% python3 -q
>>> import numpy as np
>>> np.set_printoptions(suppress=True, linewidth=100)
>>> K = np.array([[1.7, -0.7, 1.2], [-1.4, -0.4, 1.4]])
>>> print(K)
[[ 1.7 -0.7  1.2]
 [-1.4 -0.4  1.4]]
>>> M2 = K / np.linalg.norm(K, axis=1, keepdims=True)
>>> cov = M2 @ M2.T
>>> print(cov.round(2))
[[ 1.   -0.09]
 [-0.09  1.  ]]
>>> print(np.round(np.degrees(np.arccos(np.clip(cov[0, 1], -1, 1))), 2))
95.43
>>> M2 = np.array([[2, 1, 0], [2, 1, 1]])
>>> Z = np.kron(M2, K)
>>> print(round(np.linalg.norm(Z, 2), 2), round(np.linalg.norm(M2, 2) * np.linalg.norm(K, 2), 2))
7.26 7.26
>>> print(np.linalg.matrix_rank(Z))
4
>>> print(np.round(K.sum(axis=1), 2))
[ 2.2 -0.4]
>>> print(np.count_nonzero(K))
6
>>> print(np.abs(K).max())
1.7
>>> print(np.round(K.sum(axis=0), 2))
[ 0.3 -1.1  2.6]
>>> print(np.round(K.mean(axis=0), 2))
[ 0.15 -0.55  1.3 ]
>>> print(np.linalg.matrix_rank(K))
2
>>> print(np.round(np.diff(K, axis=0), 2))
[[-3.1  0.3  0.2]]
>>> print(K.shape)
(2, 3)
>>> x = np.array([2, 3, 3])
>>> a = np.maximum(K @ x, 0)
>>> print(np.round(np.maximum(K @ x, 0) - np.maximum(-K @ x, 0), 2))
[4.9 0.2]
>>> print(K * (a > 1e-9)[:, None])
[[ 1.7 -0.7  1.2]
 [-1.4 -0.4  1.4]]
>>> print(np.round(np.maximum(K @ (3 * x), 0), 2))
[14.7  0.6]
>>> print(np.round(K.T @ a, 2))
[ 8.05 -3.51  6.16]
>>> sv = 10 * 0.9 ** np.arange(5)
>>> rng = np.random.default_rng(28519)
>>> F = rng.normal(size=(23, 5)) * rng.permutation(sv)
>>> print(F.round(2))
[[  1.4    4.01  12.53  14.14   0.02]
 [  0.28  -9.46   7.75  -9.43   4.42]
 [  0.92   3.41  -3.08  -0.28   1.77]
 [ -1.89 -14.66   1.78  -0.79  -0.95]
 [ -7.51  -7.21  -4.61  -5.34  -8.88]
 [ -5.96  11.77  -2.74   8.34  -5.97]
 [ -0.71   0.57   2.3   -2.65   0.79]
 [  6.29  -5.26  -3.48   7.64   7.48]
 [ -3.31   1.81   1.39   5.08  -7.25]
 [  4.34   1.63   6.98   8.41   1.48]
 [ -1.09   8.75   8.44   8.92   8.42]
 [ 13.65   7.32 -13.06  -2.7   -4.32]
 [  9.29   5.02  17.37   2.99  -0.57]
 [ -3.56  -9.38   0.62  -8.48  -5.24]
 [ -1.26  -2.82   6.12  -3.22  -0.62]
 [-16.43  11.72   8.47   4.5   -1.89]
 [  9.98   2.99  -0.84  -2.6   -2.21]
 [  1.95   5.34   4.56 -10.51  -5.24]
 [ 10.5   -5.42   8.77  -9.7  -13.82]
 [ -9.09  10.59  -0.6    0.32  -3.41]
 [ -1.86   3.97  -2.82   0.59  12.35]
 [ -1.27  12.43   6.55  -5.06  17.95]
 [  7.7    1.32  -9.79   5.42  -6.89]]
>>> z = rng.permutation(5)
>>> M2 = F[:, z] * rng.choice([-1, 1], 5)
>>> print(M2.round(2))
[[ 14.14  -0.02  12.53  -4.01  -1.4 ]
 [ -9.43  -4.42   7.75   9.46  -0.28]
 [ -0.28  -1.77  -3.08  -3.41  -0.92]
 [ -0.79   0.95   1.78  14.66   1.89]
 [ -5.34   8.88  -4.61   7.21   7.51]
 [  8.34   5.97  -2.74 -11.77   5.96]
 [ -2.65  -0.79   2.3   -0.57   0.71]
 [  7.64  -7.48  -3.48   5.26  -6.29]
 [  5.08   7.25   1.39  -1.81   3.31]
 [  8.41  -1.48   6.98  -1.63  -4.34]
 [  8.92  -8.42   8.44  -8.75   1.09]
 [ -2.7    4.32 -13.06  -7.32 -13.65]
 [  2.99   0.57  17.37  -5.02  -9.29]
 [ -8.48   5.24   0.62   9.38   3.56]
 [ -3.22   0.62   6.12   2.82   1.26]
 [  4.5    1.89   8.47 -11.72  16.43]
 [ -2.6    2.21  -0.84  -2.99  -9.98]
 [-10.51   5.24   4.56  -5.34  -1.95]
 [ -9.7   13.82   8.77   5.42 -10.5 ]
 [  0.32   3.41  -0.6  -10.59   9.09]
 [  0.59 -12.35  -2.82  -3.97   1.86]
 [ -5.06 -17.95   6.55 -12.43   1.27]
 [  5.42   6.89  -9.79  -1.32  -7.7 ]]
>>> Uu, _, vt = np.linalg.svd(F.T @ M2)
>>> print(z)
[3 4 2 1 0]
>>> cen = (F - F.mean(axis=0)) / F.std(axis=0)
>>> print(np.argwhere(np.abs(cen) > 2))
[[ 0  3]
 [ 3  1]
 [11  2]
 [12  2]
 [15  0]
 [21  4]]
>>> print(np.round(cen.std(axis=0), 2))
[1. 1. 1. 1. 1.]
>>> b = np.linalg.lstsq(np.delete(cen, 1, axis=1), cen[:, 1])[0]
>>> print(np.round(1 - np.var(cen[:, 1] - np.delete(cen, 1, axis=1) @ b), 2))
0.18
>>> print(np.abs(b).argmax())
2
>>> M2 = np.c_[F[:, :4] @ np.array([[3, 2, 1, 0], [3, 1, 2, 2], [2, 0, 1, 1], [2, 3, 1, 0]]), np.array([0, 4, -6, -5, 4, 3, -6, -8, 0, 6, -3, 8, -9, 8, 2, 4, -7, 8, 8, -2, -7, 3, -8])]
>>> print(M2.round(2))
[[ 69.56  49.22  36.08  20.54   0.  ]
 [-30.9  -37.2  -20.33 -11.18   4.  ]
 [  6.24   4.4    4.37   3.73  -6.  ]
 [-47.67 -20.81 -30.22 -27.53  -5.  ]
 [-64.04 -38.24 -31.87 -19.03   4.  ]
 [ 28.63  24.87  23.18  20.8    3.  ]
 [ -1.14  -8.81   0.07   3.43  -6.  ]
 [ 11.41  30.26  -0.07 -14.01  -8.  ]
 [  8.43  10.42   6.78   5.01   0.  ]
 [ 48.68  35.53  22.99  10.24   6.  ]
 [ 57.74  33.35  33.79  25.95  -3.  ]
 [ 31.38  26.52  12.52   1.57   8.  ]
 [ 83.67  32.58  39.7   27.41  -9.  ]
 [-54.56 -41.95 -30.19 -18.14   8.  ]
 [ -6.44 -15.    -4.     0.48   2.  ]
 [ 11.81  -7.63  19.97  31.9    4.  ]
 [ 32.05  15.16  12.53   5.14  -7.  ]
 [  9.96 -22.3    6.67  15.23   8.  ]
 [ 13.36 -13.54  -1.28  -2.07   8.  ]
 [  3.92  -6.64  11.8   20.57  -2.  ]
 [  1.87   2.02   3.85   5.12  -7.  ]
 [ 36.47  -5.28  25.09  31.42   3.  ]
 [ 18.33  32.98   5.98  -7.14  -8.  ]]
>>> print(np.round(np.linalg.lstsq(F, M2[:, 0])[0], 2) + 0)
[3. 3. 2. 2. 0.]
>>> print(np.linalg.matrix_rank(np.c_[F, M2]))
6
>>> print(np.round(np.linalg.norm(np.linalg.qr(F)[0].T @ M2, axis=0) ** 2 / ((M2 ** 2).sum(axis=0) + 1e-12), 2))
[1.   1.   1.   1.   0.32]
>>> print(np.linalg.matrix_rank(M2))
4
>>> Z = F[[14, 1]].astype(float)
>>> for _ in range(7):
...     z = np.linalg.norm(F[:, None] - Z, axis=-1).argmin(axis=1)
...     Z = np.array([F[z == j].mean(axis=0) for j in range(2)])
... 
>>> print(z)
[0 1 0 1 1 0 0 0 0 0 0 0 0 1 1 0 0 1 1 0 0 0 0]
>>> print(np.abs(Z[1] - Z[0]).argmax())
1
>>> print(np.bincount(z))
[16  7]
>>> print(np.round(Z[1] - Z[0], 2))
[ -1.08 -11.36   1.84 -10.1   -5.44]
>>> print(Z.round(2))
[[ 0.87  5.13  1.73  3.32  1.11]
 [-0.21 -6.23  3.57 -6.78 -4.33]]
>>> W0 = np.loadtxt("test1.csv", delimiter=",")
>>> print(W0)
[[ 1.1 -1.1  0.5]
 [-0.8 -0.7 -0.1]
 [-1.6  2.8  0.6]
 [ 0.9  0.9 -1.4]
 [ 0.2  0.5  0.5]
 [-0.2  1.2 -1.7]
 [ 0.8 -0.3  2.3]
 [ 2.5 -0.2 -0.5]
 [ 0.3 -1.  -0.5]
 [-2.2 -1.1 -1.4]
 [ 0.5 -0.6 -0.6]
 [ 0.3  0.   0.9]
 [ 1.4 -0.3 -1.4]
 [ 0.6 -1.  -0.9]
 [ 0.6  0.4  1. ]
 [ 2.2  0.5 -0.5]
 [ 1.2  0.8  0.7]
 [ 2.3  0.3  1. ]
 [ 1.  -0.2 -1.8]
 [ 1.1 -0.3  1. ]
 [ 0.8 -0.3  1.7]
 [-0.5 -0.7 -1.2]
 [ 0.8  0.1  1.1]
 [-3.3 -7.8 -1.8]
 [-0.8 -1.5  0.1]
 [ 0.8 -1.4  0.2]]
>>> z = rng.permutation(3)
>>> M2 = W0[:, z] * rng.choice([-1, 1], 3)
>>> print(M2)
[[-1.1  1.1  0.5]
 [ 0.8  0.7 -0.1]
 [ 1.6 -2.8  0.6]
 [-0.9 -0.9 -1.4]
 [-0.2 -0.5  0.5]
 [ 0.2 -1.2 -1.7]
 [-0.8  0.3  2.3]
 [-2.5  0.2 -0.5]
 [-0.3  1.  -0.5]
 [ 2.2  1.1 -1.4]
 [-0.5  0.6 -0.6]
 [-0.3 -0.   0.9]
 [-1.4  0.3 -1.4]
 [-0.6  1.  -0.9]
 [-0.6 -0.4  1. ]
 [-2.2 -0.5 -0.5]
 [-1.2 -0.8  0.7]
 [-2.3 -0.3  1. ]
 [-1.   0.2 -1.8]
 [-1.1  0.3  1. ]
 [-0.8  0.3  1.7]
 [ 0.5  0.7 -1.2]
 [-0.8 -0.1  1.1]
 [ 3.3  7.8 -1.8]
 [ 0.8  1.5  0.1]
 [-0.8  1.4  0.2]]
>>> Uu, _, vt = np.linalg.svd(W0.T @ M2)
>>> print(z)
[0 1 2]
>>> print(np.round(np.linalg.lstsq(W0, M2)[0], 2) + 0)
[[-1.  0.  0.]
 [ 0. -1.  0.]
 [ 0.  0.  1.]]
>>> data = np.load("arr.npy")
>>> print(data)
[[ 3  4  5  6  7  8]
 [ 9 10 11 12 13 14]
 [15 16 17 18 19 20]
 [21 22 23 24 25 26]
 [27 28 29 30 31 32]
 [33 34 35 36 37 38]]
>>> print(np.round(np.sort(np.abs(np.linalg.eigvals(data))), 2) + 0)
[  0.     0.     0.     0.     4.92 127.92]
>>> print(round(float(np.abs(np.linalg.eigvals(data)).max()), 2))
127.92
>>> print(np.linalg.matrix_power(data, 2))
[[ 699  732  765  798  831  864]
 [1347 1416 1485 1554 1623 1692]
 [1995 2100 2205 2310 2415 2520]
 [2643 2784 2925 3066 3207 3348]
 [3291 3468 3645 3822 3999 4176]
 [3939 4152 4365 4578 4791 5004]]
>>> print((data - data.T) / 2)
[[  0.   -2.5  -5.   -7.5 -10.  -12.5]
 [  2.5   0.   -2.5  -5.   -7.5 -10. ]
 [  5.    2.5   0.   -2.5  -5.   -7.5]
 [  7.5   5.    2.5   0.   -2.5  -5. ]
 [ 10.    7.5   5.    2.5   0.   -2.5]
 [ 12.5  10.    7.5   5.    2.5   0. ]]
>>> print((data + data.T) / 2)
[[ 3.   6.5 10.  13.5 17.  20.5]
 [ 6.5 10.  13.5 17.  20.5 24. ]
 [10.  13.5 17.  20.5 24.  27.5]
 [13.5 17.  20.5 24.  27.5 31. ]
 [17.  20.5 24.  27.5 31.  34.5]
 [20.5 24.  27.5 31.  34.5 38. ]]
>>> data.inv()
Traceback (most recent call last):
  File "<python-input-69>", line 1, in <module>
    data.inv()
    ^^^^^^^^
AttributeError: 'numpy.ndarray' object has no attribute 'inv'
>>> print(np.trace(data))
123
>>> np.linalg.determinant(data)
Traceback (most recent call last):
  File "<python-input-71>", line 1, in <module>
    np.linalg.determinant(data)
    ^^^^^^^^^^^^^^^^^^^^^
AttributeError: module 'numpy.linalg' has no attribute 'determinant'
>>> print(np.allclose(data @ data.T, data.T @ data))
False
>>> feats = np.load("out17.npy")
>>> print(feats)
[[ 0.  0.  0.  0.  0.]
 [ 0.  2. -5.  5.  3.]
 [ 0.  7.  1.  1.  7.]
 [ 0.  8. -4.  0. -3.]
 [ 0.  2.  8. -4. -7.]]
>>> Uu, sv, vt = np.linalg.svd(feats)
>>> print(sv.round(2))
[14.4  10.62  7.72  2.33  0.  ]
>>> M2 = Uu[:, :4] @ np.diag(sv[:4]) @ vt[:4]
>>> print(round(np.linalg.norm(feats - M2) / np.linalg.norm(feats), 2))
0.0
>>> print(M2.round(2) + 0)
[[ 0.  0.  0.  0.  0.]
 [ 0.  2. -5.  5.  3.]
 [ 0.  7.  1.  1.  7.]
 [ 0.  8. -4.  0. -3.]
 [ 0.  2.  8. -4. -7.]]
>>> print(np.linalg.matrix_rank(M2))
4
>>> cov = feats.T @ feats
>>> print(cov)
[[  0.   0.   0.   0.   0.]
 [  0. 121. -19.   9.  17.]
 [  0. -19. 106. -56. -52.]
 [  0.   9. -56.  42.  50.]
 [  0.  17. -52.  50. 116.]]
>>> print(np.linalg.matrix_rank(cov))
4
>>> print(np.allclose(cov, cov.T))
True
>>> print(np.round(np.linalg.svd(feats, compute_uv=False) ** 2, 2))
[207.22 112.78  59.57   5.42   0.  ]
>>> print(np.flatnonzero(np.linalg.matrix_power((cov != 0) + (cov.T != 0) + np.eye(5), 5)[3]))
[1 2 3 4]
>>> print(round(np.linalg.det(cov), 2))
0.0
>>> print(cov @ cov)
[[     0.      0.      0.      0.      0.]
 [     0.  15372.  -5701.   3381.   5467.]
 [     0.  -5701.  17437. -11059. -14667.]
 [     0.   3381. -11059.   7481.  10965.]
 [     0.   5467. -14667.  10965.  18949.]]
>>> print((np.linalg.matrix_power((cov != 0) + (cov.T != 0) + np.eye(5), 5) > 0).astype(int))
[[1 0 0 0 0]
 [0 1 1 1 1]
 [0 1 1 1 1]
 [0 1 1 1 1]
 [0 1 1 1 1]]
>>> Uu, sv, vt = np.linalg.svd(feats)
>>> vecs = vt[:(sv > 1e-8).sum()]
>>> x = feats[0] + 4 * feats[4] + rng.integers(2) * np.eye(5)[4]
>>> print(x)
[  0.   8.  32. -16. -28.]
>>> print(np.round(vecs.T @ vecs, 2) + 0)
[[0. 0. 0. 0. 0.]
 [0. 1. 0. 0. 0.]
 [0. 0. 1. 0. 0.]
 [0. 0. 0. 1. 0.]
 [0. 0. 0. 0. 1.]]
>>> print(np.round(np.diag(vecs.T @ vecs), 2))
[0. 1. 1. 1. 1.]
>>> print(round(np.linalg.norm(x - vecs.T @ vecs @ x), 2))
0.0
>>> print(np.linalg.matrix_rank(np.vstack([feats, x])))
4
>>> W = np.array([[2, -2, 3, 0, -3, 1],
...     [-3, 0, -3, -2, 1, -1],
...     [0, -2, 3, 0, 2, 0],
...     [1, 3, -1, 2, -1, -2],
...     [1, -1, -3, -2, 3, 2]])
>>> b = np.array([-1, -1, -3, -3, 0, 2])
>>> act = np.maximum(feats @ W + b, 0)
>>> print((act > 0).astype(int))
[[0 0 0 0 0 1]
 [1 1 0 0 0 0]
 [0 0 0 0 1 1]
 [0 1 0 0 0 0]
 [0 0 1 0 1 0]]
>>> Z = np.array([[0, 5, 7], [3, 5, 6], [9, 3, 9], [0, 8, 4], [2, 0, 0], [1, 9, 1]])
>>> print(act @ Z)
[[  2.  18.   2.]
 [ 63. 110. 133.]
 [ 65.  63.   7.]
 [ 30.  50.  60.]
 [362. 120. 360.]]
>>> print((act @ Z).round(6).argmax(axis=1))
[1 2 0 2 0]
>>> J = np.loadtxt("x.csv", delimiter=",")
>>> print(J)
[[0. 1. 0.]
 [1. 0. 0.]
 [0. 0. 0.]]
>>> print(np.trace(J @ J @ J) // 6)
0.0
>>> low = np.diag(J.sum(axis=1)) - J
>>> print(low @ np.ones(3))
[0. 0. 0.]
>>> print(np.linalg.matrix_rank(low))
1
>>> print((np.linalg.eigvalsh(low) < 1e-8).sum())
2
>>> print(round(np.linalg.det(low[1:, 1:])))
0
>>> print(np.round(np.linalg.eigvalsh(low), 2))
[0. 0. 2.]
>>> print(np.allclose(J[:-1].T @ np.linalg.lstsq(J[:-1].T, J[-1])[0], J[-1]))
True
>>> print(np.unique(J.round(6), axis=0).shape)
(3, 3)
>>> ev, vecs = np.linalg.eigh(J)
>>> x = np.array([0, 2, 1])
>>> print(np.round(vecs * np.maximum(ev, 0) @ vecs.T, 2))
[[0.5 0.5 0. ]
 [0.5 0.5 0. ]
 [0.  0.  0. ]]
>>> print(x @ J @ x / (x @ x), ev[0], ev[-1])
0.0 -1.0 1.0
>>> print(np.round(np.linalg.eigvalsh(J[1:, 1:]), 2))
[0. 0.]
>>> print((np.sign(vecs[:, -1].round(6)) == np.sign(vecs[0, -1].round(6))).astype(int))
[1 1 0]
>>> print(x @ J @ x)
0.0
>>> Uu, sv, vt = np.linalg.svd(J)
>>> vecs = vt[:(sv > 1e-8).sum()]
>>> x = J[0] + 5 * J[1] + rng.integers(2) * np.eye(3)[1]
>>> print(x)
[5. 2. 0.]
>>> print(np.linalg.matrix_rank(np.vstack([J, x])))
2
>>> print(np.diag(vecs.T @ vecs))
[1. 1. 0.]
>>> print(np.allclose(vecs.T @ vecs @ x, x))
True
